>>> import numpy as np
>>> from numpy import linalg as LA
>>> np.set_printoptions(precision=3, suppress=True, linewidth=200, sign=" ")
>>> rd = lambda a: np.round(a, 3) + 0
>>> data = np.loadtxt("block1.csv", delimiter=",")
>>> print(rd(data))
[[ 0.034  0.069  0.086  0.155  0.086  0.034  0.052  0.103  0.138  0.034  0.086  0.069  0.052]
 [ 0.1    0.043  0.114  0.086  0.086  0.1    0.029  0.057  0.057  0.114  0.071  0.114  0.029]
 [ 0.087  0.058  0.145  0.014  0.13   0.     0.072  0.043  0.13   0.116  0.13   0.029  0.043]
 [ 0.     0.062  0.015  0.123  0.062  0.138  0.108  0.     0.138  0.138  0.123  0.031  0.062]
 [ 0.1    0.017  0.067  0.017  0.033  0.15   0.05   0.067  0.117  0.083  0.067  0.117  0.117]
 [ 0.072  0.058  0.072  0.101  0.     0.101  0.116  0.072  0.072  0.072  0.101  0.058  0.101]
 [ 0.069  0.086  0.086  0.155  0.086  0.103  0.069  0.155  0.017  0.034  0.103  0.034  0.   ]
 [ 0.108  0.077  0.092  0.108  0.077  0.062  0.015  0.015  0.138  0.108  0.108  0.092  0.   ]
 [ 0.062  0.031  0.141  0.062  0.031  0.125  0.047  0.062  0.109  0.141  0.062  0.016  0.109]
 [ 0.133  0.017  0.05   0.017  0.067  0.067  0.017  0.117  0.15   0.05   0.1    0.15   0.067]
 [ 0.016  0.079  0.127  0.143  0.079  0.143  0.111  0.016  0.016  0.095  0.016  0.143  0.016]
 [ 0.13   0.019  0.     0.13   0.13   0.13   0.     0.148  0.093  0.037  0.056  0.093  0.037]
 [ 0.133  0.033  0.15   0.133  0.1    0.     0.1    0.05   0.033  0.05   0.133  0.     0.083]]
>>> rng = np.random.default_rng(66)
>>> idx = rng.permutation(13)
>>> Y = data[:, idx] * rng.choice([-1, 1], 13)
>>> print(rd(Y))
[[ 0.069 -0.034 -0.034  0.103  0.034  0.138 -0.086  0.052 -0.052 -0.086  0.155  0.069  0.086]
 [ 0.043 -0.114 -0.1    0.057  0.1    0.057 -0.086  0.029 -0.029 -0.114  0.086  0.114  0.071]
 [ 0.058 -0.116  0.     0.043  0.087  0.13  -0.13   0.043 -0.072 -0.145  0.014  0.029  0.13 ]
 [ 0.062 -0.138 -0.138  0.     0.     0.138 -0.062  0.062 -0.108 -0.015  0.123  0.031  0.123]
 [ 0.017 -0.083 -0.15   0.067  0.1    0.117 -0.033  0.117 -0.05  -0.067  0.017  0.117  0.067]
 [ 0.058 -0.072 -0.101  0.072  0.072  0.072  0.     0.101 -0.116 -0.072  0.101  0.058  0.101]
 [ 0.086 -0.034 -0.103  0.155  0.069  0.017 -0.086  0.    -0.069 -0.086  0.155  0.034  0.103]
 [ 0.077 -0.108 -0.062  0.015  0.108  0.138 -0.077  0.    -0.015 -0.092  0.108  0.092  0.108]
 [ 0.031 -0.141 -0.125  0.062  0.062  0.109 -0.031  0.109 -0.047 -0.141  0.062  0.016  0.062]
 [ 0.017 -0.05  -0.067  0.117  0.133  0.15  -0.067  0.067 -0.017 -0.05   0.017  0.15   0.1  ]
 [ 0.079 -0.095 -0.143  0.016  0.016  0.016 -0.079  0.016 -0.111 -0.127  0.143  0.143  0.016]
 [ 0.019 -0.037 -0.13   0.148  0.13   0.093 -0.13   0.037  0.     0.     0.13   0.093  0.056]
 [ 0.033 -0.05   0.     0.05   0.133  0.033 -0.1    0.083 -0.1   -0.15   0.133  0.     0.133]]
>>> left, _, Vt = LA.svd(data.T @ Y)
>>> print(idx)
[  1   9   5   7   0   8   4  12   6   2   3  11  10]
>>> x = np.array([1, 2, 2, 0, 0, 3, 1, 2, 3, 0, 3, 1, 0])
>>> y = data @ x
>>> c, lr = np.zeros(13), 1 / LA.norm(data, 2) ** 2
>>> for i in range(150):
...     c -= lr * data.T @ (data @ c - y)
...     if i % 50 == 0: print(i, round(LA.norm(data @ c - y), 3))
... 
0 0.4
50 0.185
100 0.13
>>> print(rd(LA.cond(data)))
109.506
>>> feats = np.load("dump.npy")
>>> print(rd(feats))
[[ 2.852 -0.065 -2.159 -1.566  2.111  7.39  -3.509]
 [-2.936 -2.269 -5.736 -0.056  3.112  0.658  3.015]
 [ 4.935  0.735  1.368 -0.75   2.964  0.621  5.395]
 [-3.942  3.841  1.199 -0.479  5.988 -1.626 -0.641]
 [-1.18  -0.008 -0.879 -6.9   -0.862  1.769  0.417]]
>>> left, sig, Vt = LA.svd(feats, full_matrices=False)
>>> print(rd(np.sqrt((sig ** 2).sum())), rd(LA.norm(feats)))
18.515 18.515
>>> print(rd(np.cumsum(sig ** 2) / np.sum(sig ** 2)))
[ 0.292  0.528  0.719  0.874  1.   ]
>>> print(rd(np.abs(Vt[0])))
[ 0.323  0.136  0.318  0.399  0.058  0.766  0.166]
>>> print(rd(sig / sig[0]))
[ 1.     0.9    0.81   0.729  0.656]
>>> print((sig > 1e-8).sum())
5
>>> print(rd(left.T @ left))
[[ 1.  0.  0.  0.  0.]
 [ 0.  1.  0.  0.  0.]
 [ 0.  0.  1.  0.  0.]
 [ 0.  0.  0.  1.  0.]
 [ 0.  0.  0.  0.  1.]]
>>> print(left.shape, sig.shape, Vt.shape)
(5, 5) (5,) (5, 7)
>>> print(np.abs(left[:, 0]).round(6).argmax())
0
>>> print(np.allclose(left * sig @ Vt, feats))
True
>>> idx = rng.permutation(13)
>>> print(idx)
[  3   8   2   5  10   4   7   1   6  12   0  11   9]
>>> Y = data[idx][:, idx]
>>> print(rd(np.sort(np.abs(LA.eigvals(Y)))))
[ 0.036  0.036  0.036  0.047  0.083  0.124  0.124  0.144  0.144  0.166  0.166  0.175  1.   ]
>>> print(rd(LA.det(Y)), rd(LA.det(data[idx])))
0.0 0.0
>>> print(np.allclose(Y, data))
False
>>> print(rd(np.diag(Y)))
[ 0.123  0.109  0.145  0.101  0.016  0.033  0.015  0.043  0.069  0.083  0.034  0.093  0.05 ]
>>> print(rd(np.trace(Y)))
0.916
>>> x = np.array([-1, 6, 7, 8, -8, 4, 6])
>>> h1 = np.maximum(feats @ x, 0)
>>> print(rd(h1))
[  0.      0.     14.185   0.      0.   ]
>>> print(rd(np.maximum(feats @ (3 * x), 0)))
[  0.      0.     42.555   0.      0.   ]
>>> print(np.flatnonzero(h1 > 1e-9))
[ 2]
>>> print(rd(feats.T @ h1))
[ 70.006  10.428  19.401 -10.645  42.052   8.814  76.527]
>>> print(rd(np.maximum(feats @ x, 0) - np.maximum(-feats @ x, 0)))
[-39.265 -55.458  14.185 -26.699 -43.749]
>>> print(rd(np.tanh(feats @ x)))
[-1. -1.  1. -1. -1.]
>>> W0 = np.load("w.npy")
>>> print(W0)
[[ 0.282 -0.224 -0.098  0.363  0.13   0.317]
 [ 1.818 -0.79  -1.405 -1.647 -0.427  0.613]
 [ 0.88   0.108  0.297  0.305  0.74   0.006]
 [ 0.202  1.713  0.363  0.844 -0.075 -0.076]
 [-0.551  0.898  1.118  1.005  0.647  0.159]
 [ 1.197  0.755 -1.288 -0.906 -0.539  0.1  ]
 [ 1.122 -1.101 -1.988 -0.904 -0.003  0.615]
 [ 0.591 -0.251  0.443  0.669  0.68  -0.442]
 [ 0.309 -0.938 -0.467 -0.316 -0.969  0.39 ]
 [ 1.171 -0.506  1.634 -0.507  0.153 -0.449]
 [ 2.     0.591  0.223 -0.732  1.332 -0.568]
 [-0.657  0.539  0.004 -0.61  -0.275  0.377]]
>>> C2 = np.cov(W0, rowvar=False)
>>> print(np.argsort(-W0.std(axis=0).round(6), kind="stable"))
[ 2  1  0  3  4  5]
>>> print(rd(W0.std(axis=0)))
[ 0.797  0.816  1.004  0.791  0.617  0.389]
>>> print(rd(np.polyfit(W0[:, 4], W0[:, 2], 1)))
[ 0.795 -0.189]
>>> print(rd(np.median(W0, axis=0)))
[ 0.736 -0.058  0.114 -0.412  0.064  0.13 ]
>>> proj = W0 @ LA.solve(W0.T @ W0, W0.T)
>>> print(rd(np.diag(proj)))
[ 0.239  0.51   0.265  0.66   0.539  0.535  0.515  0.341  0.419  0.767  0.689  0.521]
>>> print(np.allclose(proj @ proj, proj))
True
>>> print(rd(proj @ W0[:, 3]))
[ 0.363 -1.647  0.305  0.844  1.005 -0.906 -0.904  0.669 -0.316 -0.507 -0.732 -0.61 ]
>>> M = np.maximum(np.array([[1, 1, 2],
...     [3, 0, 1],
...     [0, 2, 1],
...     [3, 1, 0],
...     [0, 2, 2],
...     [1, 0, 3],
...     [1, 0, 1],
...     [3, 2, 1],
...     [2, 1, 1],
...     [1, 2, 1],
...     [2, 0, 1],
...     [0, 1, 0],
...     [2, 3, 2],
...     [3, 3, 2],
...     [0, 1, 2],
...     [2, 0, 1],
...     [0, 1, 2],
...     [1, 1, 1],
...     [0, 3, 0],
...     [3, 0, 1]]) @ np.array([[1, -2, -2, -4, -2, -5, 0],
...     [4, -4, 5, -1, 3, 1, 4],
...     [-5, -3, -2, -2, 0, -3, -5]]) + np.array([0, -1, 2, -2, -2, 0, 2]), 0)
>>> print(M)
[[  0   0   1   0   0   0   0]
 [  0   0   0   0   0   0   0]
 [  3   0  10   0   4   0   5]
 [  7   0   1   0   0   0   6]
 [  0   0   8   0   4   0   0]
 [  0   0   0   0   0   0   0]
 [  0   0   0   0   0   0   0]
 [  6   0   4   0   0   0   5]
 [  1   0   1   0   0   0   1]
 [  4   0   8   0   2   0   5]
 [  0   0   0   0   0   0   0]
 [  4   0   7   0   1   1   6]
 [  4   0   9   0   3   0   4]
 [  5   0   7   0   1   0   4]
 [  0   0   3   0   1   0   0]
 [  0   0   0   0   0   0   0]
 [  0   0   3   0   1   0   0]
 [  0   0   3   0   0   0   1]
 [ 12   0  17   0   7   3  14]
 [  0   0   0   0   0   0   0]]
>>> rk = LA.matrix_rank(M)
>>> print(rk)
5
>>> null = LA.svd(M)[2][rk:].T
>>> print(rd(null @ null.T))
[[ 0.  0.  0.  0.  0.  0.  0.]
 [ 0.  1.  0.  0.  0.  0.  0.]
 [ 0.  0.  0.  0.  0.  0.  0.]
 [ 0.  0.  0.  1.  0.  0.  0.]
 [ 0.  0.  0.  0.  0.  0.  0.]
 [ 0.  0.  0.  0.  0.  0.  0.]
 [ 0.  0.  0.  0.  0.  0.  0.]]
>>> print([int(LA.matrix_rank(M[:, :j + 1])) for j in range(7)])
[1, 1, 2, 2, 3, 4, 5]
>>> print(np.allclose(M @ null, 0))
True
>>> print([int(LA.matrix_rank(np.delete(M, i, axis=0))) for i in range(20)])
[5, 5, 5, 5, 5, 5, 5, 5, 5, 5, 5, 5, 5, 5, 5, 5, 5, 5, 5, 5]
>>> print(LA.matrix_rank(M.T @ M), LA.matrix_rank(M @ M.T))
5 5
>>> print(null.shape)
(7, 2)
>>> Z = np.array([[-0.2, 1.8, -1.5, -0.6, 0.5, -1.4, 2.2, -0.3, -0.4]])
>>> E = np.array([[1],
...     [3],
...     [-1],
...     [-2],
...     [-1],
...     [2],
...     [2],
...     [2],
...     [0],
...     [0],
...     [2],
...     [2],
...     [0],
...     [2],
...     [3],
...     [3],
...     [-2],
...     [2],
...     [-1]]) @ Z + 0.05 * rng.normal(size=(19, 9))
>>> print(rd(E))
[[-0.15   1.852 -1.535 -0.659  0.447 -1.403  2.099 -0.223 -0.433]
 [-0.611  5.481 -4.551 -1.8    1.466 -4.171  6.566 -0.887 -1.241]
 [ 0.249 -1.826  1.436  0.613 -0.605  1.48  -2.177  0.317  0.406]
 [ 0.461 -3.598  2.99   1.171 -0.99   2.88  -4.454  0.643  0.809]
 [ 0.221 -1.726  1.533  0.547 -0.507  1.324 -2.195  0.247  0.471]
 [-0.381  3.469 -2.935 -1.232  0.962 -2.744  4.5   -0.496 -0.833]
 [-0.458  3.664 -2.988 -1.262  1.078 -2.811  4.401 -0.669 -0.81 ]
 [-0.42   3.582 -3.056 -1.244  1.004 -2.826  4.397 -0.596 -0.793]
 [ 0.031  0.008  0.073  0.031 -0.047 -0.017  0.008 -0.023  0.054]
 [-0.101  0.016  0.022 -0.067 -0.074  0.11   0.016  0.01  -0.052]
 [-0.362  3.571 -3.027 -1.175  1.057 -2.802  4.324 -0.607 -0.876]
 [-0.347  3.577 -3.051 -1.248  0.985 -2.774  4.462 -0.573 -0.878]
 [-0.048  0.022 -0.029  0.011 -0.065 -0.1   -0.005  0.01   0.061]
 [-0.408  3.616 -2.912 -1.153  0.996 -2.843  4.44  -0.628 -0.724]
 [-0.574  5.431 -4.417 -1.787  1.534 -4.231  6.602 -0.891 -1.206]
 [-0.536  5.373 -4.481 -1.853  1.474 -4.342  6.615 -0.915 -1.216]
 [ 0.34  -3.656  2.95   1.157 -0.966  2.696 -4.254  0.633  0.78 ]
 [-0.299  3.551 -3.    -1.302  1.066 -2.823  4.404 -0.564 -0.869]
 [ 0.211 -1.799  1.57   0.645 -0.617  1.414 -2.29   0.247  0.375]]
>>> idx = E[:, 5] > np.median(E[:, 5])
>>> r0 = E[idx].mean(axis=0) - E[~idx].mean(axis=0)
>>> print(idx.astype(int))
[ 1  0  1  1  1  0  0  0  1  1  0  0  1  0  0  0  1  0  1]
>>> print(rd((((E - E.mean(axis=0)) @ r0 > 0) == idx).mean()))
0.947
>>> d = LA.norm(E[:, None] - E[None], axis=-1)
>>> print(d.shape)
(19, 19)
>>> print(LA.matrix_rank(d ** 2))
11
